$ python3 -q
>>> import numpy as np
>>> np.set_printoptions(precision=3, suppress=True, linewidth=160)
>>> r0 = np.array([-1, 3, -1, -2, -2, 2, 0])
>>> r1 = np.array([1, 1, 0, 2, 0])
>>> F = r0[:, None] + r1[None, :]
>>> F
array([[ 0,  0, -1,  1, -1],
       [ 4,  4,  3,  5,  3],
       [ 0,  0, -1,  1, -1],
       [-1, -1, -2,  0, -2],
       [-1, -1, -2,  0, -2],
       [ 3,  3,  2,  4,  2],
       [ 1,  1,  0,  2,  0]])
>>> # columns 0 and 1 are equal
>>> np.round(F @ np.linalg.pinv(F) @ F, 3) + 0
array([[ 0.,  0., -1.,  1., -1.],
       [ 4.,  4.,  3.,  5.,  3.],
       [ 0.,  0., -1.,  1., -1.],
       [-1., -1., -2.,  0., -2.],
       [-1., -1., -2.,  0., -2.],
       [ 3.,  3.,  2.,  4.,  2.],
       [ 1.,  1.,  0.,  2.,  0.]])
>>> np.linalg.lstsq(F[:-1].T, F[-1])[2]
np.int32(2)
>>> np.abs(np.diag(np.linalg.qr(F)[1])) > 1e-9
array([ True, False,  True, False, False])
>>> np.allclose(F[:-1].T @ np.linalg.lstsq(F[:-1].T, F[-1])[0], F[-1])
True
>>> rng = np.random.default_rng(360479)
>>> data = np.eye(13, dtype=int)[rng.permutation(13)] * np.array([0, 3, 1, 2, 0, 3, 2, 0, 3, 0, 0, 0, 3])
>>> data
array([[0, 0, 0, 0, 0, 0, 0, 0, 0, 0, 0, 0, 0],
       [0, 0, 0, 0, 0, 0, 0, 0, 0, 0, 0, 0, 0],
       [0, 0, 0, 0, 0, 0, 0, 0, 0, 0, 0, 0, 0],
       [0, 3, 0, 0, 0, 0, 0, 0, 0, 0, 0, 0, 0],
       [0, 0, 0, 0, 0, 0, 0, 0, 0, 0, 0, 0, 3],
       [0, 0, 0, 0, 0, 0, 0, 0, 0, 0, 0, 0, 0],
       [0, 0, 0, 0, 0, 0, 0, 0, 0, 0, 0, 0, 0],
       [0, 0, 0, 0, 0, 3, 0, 0, 0, 0, 0, 0, 0],
       [0, 0, 0, 0, 0, 0, 2, 0, 0, 0, 0, 0, 0],
       [0, 0, 1, 0, 0, 0, 0, 0, 0, 0, 0, 0, 0],
       [0, 0, 0, 2, 0, 0, 0, 0, 0, 0, 0, 0, 0],
       [0, 0, 0, 0, 0, 0, 0, 0, 0, 0, 0, 0, 0],
       [0, 0, 0, 0, 0, 0, 0, 0, 3, 0, 0, 0, 0]])
>>> # null space of dimension 6
>>> np.allclose(data, data.T)
False
>>> np.sort(np.abs(np.linalg.eigvals(data)))
array([0., 0., 0., 0., 0., 0., 0., 0., 0., 0., 0., 0., 0.])
>>> np.round(np.linalg.det(data), 3)
np.float64(0.0)
>>> np.trace(data)
np.int64(0)
>>> np.argsort(-np.linalg.norm(data, axis=0).round(6), kind="stable")[:3]
array([1, 5, 8])
>>> np.linalg.cond(data) > 100
np.True_
>>> [round(float(x), 3) for x in np.linalg.svd(data, compute_uv=False)[:3]]
[3.0, 3.0, 3.0]
>>> np.linalg.matrix_rank(data, rtol=0.1)
np.int64(7)
>>> round(float(np.linalg.norm(data, 2) / np.linalg.norm(data)), 3)
0.447
>>> np.linalg.svd(data, compute_uv=False)
array([3., 3., 3., 3., 2., 2., 1., 0., 0., 0., 0., 0., 0.])
>>> np.linalg.norm(data, axis=0)
array([0., 3., 1., 2., 0., 3., 2., 0., 3., 0., 0., 0., 3.])
>>> z = rng.permutation(13)
>>> z
array([ 8,  4,  2,  6,  7,  5,  1,  0, 11,  9, 12,  3, 10])
>>> Y = data[z][:, z]
>>> np.diag(Y)
array([0, 0, 0, 0, 0, 0, 0, 0, 0, 0, 0, 0, 0])
>>> np.allclose(Y, data)
False
>>> np.round(np.linalg.det(Y), 3), round(float(np.linalg.det(data[z])), 3)
(np.float64(0.0), 0.0)
>>> rk = np.linalg.matrix_rank(data)
>>> rk
np.int64(7)
>>> ns = np.linalg.svd(data)[2][rk:].T
>>> ns.shape
(13, 6)
>>> [int(np.linalg.matrix_rank(np.delete(data, i, axis=0))) for i in range(13)]
[7, 7, 7, 6, 6, 7, 7, 6, 6, 6, 6, 7, 6]
>>> np.linalg.matrix_rank(data.T @ data), np.linalg.matrix_rank(data @ data.T)
(np.int64(7), np.int64(7))
>>> feats = np.loadtxt("test0.csv", delimiter=",")
>>> feats
array([[ -3.,  -3.,  -3.,  -3.,  -3.],
       [ -3.,  -6.,  -6.,  -6.,  -6.],
       [ -3.,  -6.,  -9.,  -9.,  -9.],
       [ -3.,  -6.,  -9., -12., -12.],
       [ -3.,  -6.,  -9., -12., -15.]])
>>> Y = np.array([[3, 0], [-3, 0]])
>>> W2 = np.kron(Y, feats)
>>> W2
array([[ -9.,  -9.,  -9.,  -9.,  -9.,  -0.,  -0.,  -0.,  -0.,  -0.],
       [ -9., -18., -18., -18., -18.,  -0.,  -0.,  -0.,  -0.,  -0.],
       [ -9., -18., -27., -27., -27.,  -0.,  -0.,  -0.,  -0.,  -0.],
       [ -9., -18., -27., -36., -36.,  -0.,  -0.,  -0.,  -0.,  -0.],
       [ -9., -18., -27., -36., -45.,  -0.,  -0.,  -0.,  -0.,  -0.],
       [  9.,   9.,   9.,   9.,   9.,  -0.,  -0.,  -0.,  -0.,  -0.],
       [  9.,  18.,  18.,  18.,  18.,  -0.,  -0.,  -0.,  -0.,  -0.],
       [  9.,  18.,  27.,  27.,  27.,  -0.,  -0.,  -0.,  -0.,  -0.],
       [  9.,  18.,  27.,  36.,  36.,  -0.,  -0.,  -0.,  -0.,  -0.],
       [  9.,  18.,  27.,  36.,  45.,  -0.,  -0.,  -0.,  -0.,  -0.]])
>>> np.linalg.matrix_rank(W2)
np.int64(5)
>>> proj = np.triu(np.array([[2, 6, 4, 4, 1],
...     [4, 7, 8, 6, 8],
...     [5, 5, 3, 4, 9],
...     [2, 5, 5, 9, 4],
...     [0, 0, 9, 2, 3]]), 1) + np.eye(5)
>>> Y = proj @ feats @ np.linalg.inv(proj)
>>> proj @ feats - feats @ proj
array([[ -45.,  -72.,  -81.,  -90.,  -69.],
       [ -66., -114., -138., -168., -135.],
       [ -39.,  -60.,  -57.,  -72.,  -15.],
       [ -12.,   -6.,   24.,   36.,  120.],
       [   0.,   18.,   60.,   84.,  180.]])
>>> np.poly(Y)
array([  1.,  45., 315., 756., 729., 243.])
>>> np.trace(Y), np.trace(feats)
(np.float64(-45.0), np.float64(-45.0))
>>> W1 = np.array([[6, -7], [-3, 3], [0, 2], [-3, 3], [-9, -1]])
>>> b = np.array([2, -2])
>>> hid = np.maximum(feats @ W1 + b, 0)
>>> np.linalg.matrix_rank(hid)
np.int64(1)
>>> (hid > 0).astype(int)
array([[1, 0],
       [1, 0],
       [1, 0],
       [1, 0],
       [1, 0]])
>>> W2 = np.array([[0, 0], [2, 0]])
>>> (hid @ W2).round(6).argmax(axis=1)
array([0, 0, 0, 0, 0])
>>> A = np.loadtxt("mat.csv", delimiter=",")
>>> A
array([[ 2.,  5.,  3.,  9.,  9.,  3.,  8.,  4.],
       [ 5.,  6.,  4.,  7.,  3.,  9.,  6., 10.],
       [ 4.,  9.,  1.,  7.,  4.,  8.,  6.,  9.],
       [ 0.,  0.,  0.,  0.,  0.,  0.,  0.,  0.],
       [ 3.,  2.,  5.,  4.,  0.,  1.,  2.,  4.],
       [ 6.,  9., 10., 14.,  7.,  8., 10., 13.],
       [ 4., 10.,  4., 14., 12.,  6.,  8.,  8.],
       [ 1.,  0.,  2.,  4.,  5.,  0.,  4.,  0.],
       [ 6.,  6.,  8.,  9.,  1.,  5.,  2.,  5.],
       [ 3.,  4.,  3.,  5.,  1.,  4.,  0.,  1.],
       [ 6.,  6.,  6.,  7.,  2.,  8.,  5.,  4.],
       [ 4.,  7.,  4.,  7.,  5.,  7.,  9.,  7.],
       [ 8., 11., 10., 19., 12., 11.,  8., 10.],
       [ 3.,  2.,  3.,  2.,  1.,  4.,  5.,  3.],
       [ 3., 10.,  2., 10.,  7.,  6.,  4.,  8.],
       [ 0.,  0.,  0.,  0.,  0.,  0.,  0.,  0.],
       [ 3.,  2.,  5.,  4.,  0.,  1.,  2.,  4.],
       [ 3.,  2.,  5.,  4.,  0.,  1.,  2.,  4.],
       [ 3.,  4.,  0.,  2.,  0.,  5.,  2.,  5.],
       [ 3.,  7.,  5., 10.,  7.,  7.,  8.,  9.],
       [ 2.,  2.,  4.,  5.,  3.,  4.,  4.,  5.],
       [ 7.,  9., 12., 18., 12.,  8., 14., 13.],
       [ 4.,  4.,  2.,  6.,  5.,  5.,  6.,  5.],
       [ 6., 12.,  7., 14.,  7.,  7.,  6., 12.],
       [ 4.,  9.,  4., 10.,  5.,  7.,  4.,  5.],
       [ 4.,  2.,  5.,  6.,  6.,  4.,  9.,  3.],
       [ 4.,  7.,  7., 14., 12.,  7., 12.,  9.]])
>>> vals, vecs = np.linalg.eigh(feats)
>>> vec = np.array([-2, 0, 1, 2, -1])
>>> vec @ feats @ vec
np.float64(-30.0)
>>> vecs * np.abs(vals) @ vecs.T
array([[ 3.,  3.,  3.,  3.,  3.],
       [ 3.,  6.,  6.,  6.,  6.],
       [ 3.,  6.,  9.,  9.,  9.],
       [ 3.,  6.,  9., 12., 12.],
       [ 3.,  6.,  9., 12., 15.]])
>>> np.linalg.eigvalsh(feats[1:, 1:])
array([-36.021,  -3.717,  -1.395,  -0.867])
>>> vec @ feats @ vec / (vec @ vec), round(vals[0], 3), round(float(vals[-1]), 3)
(np.float64(-3.0), np.float64(-37.031), -0.815)
>>> C2 = np.cov(A, rowvar=False)
>>> C2.shape
(8, 8)
>>> np.linalg.eigvalsh(C2)[::-1]
array([82.824,  9.347,  6.321,  4.594,  2.293,  0.571,  0.254,  0.028])
>>> np.argwhere(np.triu(np.abs(np.corrcoef(A.T)) > 0.8, 1))
array([[0, 2],
       [0, 5],
       [1, 3],
       [1, 5],
       [1, 7],
       [3, 4],
       [3, 7],
       [4, 6],
       [5, 7]])
>>> dist = np.linalg.norm(A[:, None] - A[None], axis=-1)
>>> dist[:5, :5]
array([[ 0.   , 11.269, 10.344, 17.   , 12.649],
       [11.269,  0.   ,  4.69 , 18.762, 12.45 ],
       [10.344,  4.69 ,  0.   , 18.547, 13.454],
       [17.   , 18.762, 18.547,  0.   ,  8.66 ],
       [12.649, 12.45 , 13.454,  8.66 ,  0.   ]])
>>> np.unravel_index(dist.round(6).argmax(), dist.shape)
(np.int64(3), np.int64(21))
>>> np.linalg.matrix_rank(dist ** 2)
np.int64(10)
>>> np.flatnonzero(dist[9] < dist.mean() / 2)
array([ 4,  9, 16, 17, 18])
>>> vec = np.array([0, -2, -1, 3, 1, 3, 3, -3])
>>> target = A @ vec
>>> target
array([44., 23., 21.,  0.,  0., 36., 48., 27., 14., 14., 32., 35., 64., 18., 21.,  0.,  0.,  0.,  4., 36., 19., 63., 31., 21., 31., 45., 63.])
>>> np.round(np.linalg.lstsq(A, target)[0], 3) + 0
array([ 0., -2., -1.,  3.,  1.,  3.,  3., -3.])
>>> target = target + 0.3 * rng.normal(size=27)
>>> target
array([43.693, 23.094, 20.69 , -0.339, -0.751, 36.42 , 47.659, 26.984, 14.202, 13.992, 32.124, 35.049, 64.049, 18.463, 20.946,  0.077,  0.111, -0.071,  3.62 ,
       35.919, 19.367, 62.707, 30.586, 20.904, 31.146, 45.498, 63.145])
>>> b, *_ = np.linalg.lstsq(A, target)
>>> [round(float(np.linalg.norm(np.linalg.solve(A.T @ A + lam * np.eye(8), A.T @ target))), 2) for lam in (0, 1, 10, 100)]
[6.29, 5.75, 5.05, 3.16]
>>> np.round(A.T @ (target - A @ b), 3) + 0
array([0., 0., 0., 0., 0., 0., 0., 0.])
>>> r0 = np.array([2, 3, 1, 2, 1, 4, 1])
>>> r1 = np.array([3, 0, -1, -3])
>>> J = r0[:, None] + r1[None, :]
>>> J
array([[ 5,  2,  1, -1],
       [ 6,  3,  2,  0],
       [ 4,  1,  0, -2],
       [ 5,  2,  1, -1],
       [ 4,  1,  0, -2],
       [ 7,  4,  3,  1],
       [ 4,  1,  0, -2]])
>>> Uu, sigma, vt = np.linalg.svd(J, full_matrices=False)
>>> np.round(vt @ vt.T, 3) + 0
array([[1., 0., 0., 0.],
       [0., 1., 0., 0.],
       [0., 0., 1., 0.],
       [0., 0., 0., 1.]])
>>> np.cumsum(sigma ** 2) / np.sum(sigma ** 2)
array([0.927, 1.   , 1.   , 1.   ])
>>> (sigma > 1e-8).sum()
np.int64(2)
>>> np.abs(Uu[:, 0]).round(6).argmax()
np.int64(5)
>>> Uu, sigma, vt = np.linalg.svd(J)
>>> np.argmax(sigma[:-1] / (sigma[1:] + 1e-6)) + 1
np.int64(2)
>>> sigma.round(3) + 0
array([15.192,  4.266,  0.   ,  0.   ])
>>> Y = Uu[:, :2] @ np.diag(sigma[:2]) @ vt[:2]
>>> Y.round(3) + 0
array([[ 5.,  2.,  1., -1.],
       [ 6.,  3.,  2.,  0.],
       [ 4.,  1.,  0., -2.],
       [ 5.,  2.,  1., -1.],
       [ 4.,  1.,  0., -2.],
       [ 7.,  4.,  3.,  1.],
       [ 4.,  1.,  0., -2.]])
>>> round(float(np.linalg.norm(J - Y) / np.linalg.norm(J)), 3)
0.0
>>> np.linalg.matrix_rank(Y)
np.int64(2)
>>> np.linalg.matrix_rank(J, rtol=0.05)
np.int64(2)
